$ python -q
>>> import numpy as np
>>> np.set_printoptions(precision=2, suppress=True, linewidth=200)
>>> X = np.loadtxt("a.csv", delimiter=",")
>>> print(X)
[[5. 0. 4.]
 [0. 5. 0.]
 [4. 0. 5.]]
>>> print(np.linalg.eigvals(X))
[9. 1. 5.]
>>> print(np.einsum("ij,ji->", X, X))
107.0
>>> print(round(float(np.linalg.eigvals(X).sum().real), 2))
15.0
>>> print(np.poly(X))
[  1. -15.  59. -45.]
>>> ev, V = np.linalg.eig(X)
>>> print(ev)
[9. 1. 5.]
>>> print(np.sort(np.linalg.eigvals(X @ X)))
[ 1. 25. 81.]
>>> other = np.array([[-1, -2, -4, 5]])
>>> A = other.T @ other
>>> print(A)
[[  1   2   4  -5]
 [  2   4   8 -10]
 [  4   8  16 -20]
 [ -5 -10 -20  25]]
>>> print([round(float(x), 2) for x in np.linalg.svd(A, compute_uv=False)[:3]])
[46.0, 0.0, 0.0]
>>> print(np.argsort(-np.linalg.norm(A, axis=0).round(6), kind="stable")[:3])
[3 2 1]
>>> print(np.trace(A))
46
>>> print(A @ A)
[[  46   92  184 -230]
 [  92  184  368 -460]
 [ 184  368  736 -920]
 [-230 -460 -920 1150]]
>>> print((A - A.T) / 2)
[[0. 0. 0. 0.]
 [0. 0. 0. 0.]
 [0. 0. 0. 0.]
 [0. 0. 0. 0.]]
>>> assert A == A.T
Traceback (most recent call last):
  File "<python-input-19>", line 1, in <module>
    assert A == A.T
           ^^^^^^^^
ValueError: The truth value of an array with more than one element is ambiguous. Use a.any() or a.all()
>>> print(round(float(np.abs(np.linalg.eigvals(A)).max()), 2))
46.0
>>> np.linalg.determinant(A)
Traceback (most recent call last):
  File "<python-input-21>", line 1, in <module>
    np.linalg.determinant(A)
    ^^^^^^^^^^^^^^^^^^^^^
AttributeError: module 'numpy.linalg' has no attribute 'determinant'
>>> print(np.round(np.sort(np.abs(np.linalg.eigvals(A))), 2) + 0)
[ 0.  0.  0. 46.]
>>> print(np.einsum("ii->", A))
46
>>> print(np.round(np.linalg.eigvals(A), 2) + 0)
[ 0. 46.  0.  0.]
>>> print(round(np.linalg.det(A.T), 2))
-0.0
>>> print(round(float(np.linalg.det(2 * A)), 2), round(np.linalg.det(A), 2))
-0.0 -0.0
>>> print(round(np.linalg.eigvals(A).sum().real, 2))
46.0
